% ipython --no-banner

In [1]: import numpy as np

In [2]: np.set_printoptions(precision=3, suppress=True, linewidth=200, floatmode="fixed")

In [3]: rd = lambda a: np.round(a, 3) + 0

In [4]: X = np.loadtxt("arr.csv", delimiter=",")

In [5]: print(X)
[[5.000 4.000 3.000 9.000 6.000 3.000]
 [9.000 0.000 8.000 5.000 2.000 3.000]
 [7.000 9.000 0.000 8.000 3.000 7.000]
 [7.000 9.000 3.000 5.000 9.000 7.000]
 [3.000 0.000 9.000 8.000 2.000 9.000]
 [4.000 0.000 1.000 2.000 1.000 8.000]]

In [6]: print(X @ X)
[[175.000 128.000 131.000 188.000 143.000 189.000]
 [154.000 153.000  63.000 192.000 130.000 160.000]
 [209.000 100.000 151.000 186.000 145.000 187.000]
 [227.000 100.000 196.000 243.000 139.000 241.000]
 [176.000 165.000  60.000 173.000 130.000 218.000]
 [ 76.000  43.000  35.000  78.000  55.000 106.000]]

In [7]: A2 = np.array([[1, -3, 0],
   ...:     [-3, 1, -2],
   ...:     [-3, -3, -3],
   ...:     [3, 2, -2],
   ...:     [1, -3, 3],
   ...:     [3, -1, 1]])

In [8]: print(np.linalg.matrix_rank(np.vstack([X, A2.T])))
6

In [9]: print(np.linalg.matrix_rank(X @ A2))
3

In [10]: rng = np.random.default_rng(242)

In [11]: lab = rng.permutation(6)

In [12]: A2 = X[:, lab] * rng.choice([-1, 1], 6)

In [13]: print(A2)
[[-5.000 -3.000  9.000  6.000 -4.000  3.000]
 [-9.000 -3.000  5.000  2.000 -0.000  8.000]
 [-7.000 -7.000  8.000  3.000 -9.000  0.000]
 [-7.000 -7.000  5.000  9.000 -9.000  3.000]
 [-3.000 -9.000  8.000  2.000 -0.000  9.000]
 [-4.000 -8.000  2.000  1.000 -0.000  1.000]]

In [14]: Uu, _, vt = np.linalg.svd(X.T @ A2)

In [15]: print(rd(Uu @ vt))
[[-1.000  0.000  0.000  0.000  0.000  0.000]
 [ 0.000  0.000  0.000  0.000 -1.000  0.000]
 [ 0.000  0.000  0.000  0.000  0.000  1.000]
 [ 0.000  0.000  1.000  0.000  0.000  0.000]
 [ 0.000  0.000  0.000  1.000  0.000  0.000]
 [ 0.000 -1.000  0.000  0.000  0.000  0.000]]

In [16]: print(rd(np.linalg.lstsq(X, A2)[0]))
[[-1.000  0.000  0.000  0.000  0.000  0.000]
 [ 0.000  0.000  0.000  0.000 -1.000  0.000]
 [ 0.000  0.000  0.000  0.000  0.000  1.000]
 [ 0.000  0.000  1.000  0.000  0.000  0.000]
 [ 0.000  0.000  0.000  1.000  0.000  0.000]
 [ 0.000 -1.000  0.000  0.000  0.000  0.000]]

In [17]: print(lab)
[0 5 3 4 1 2]
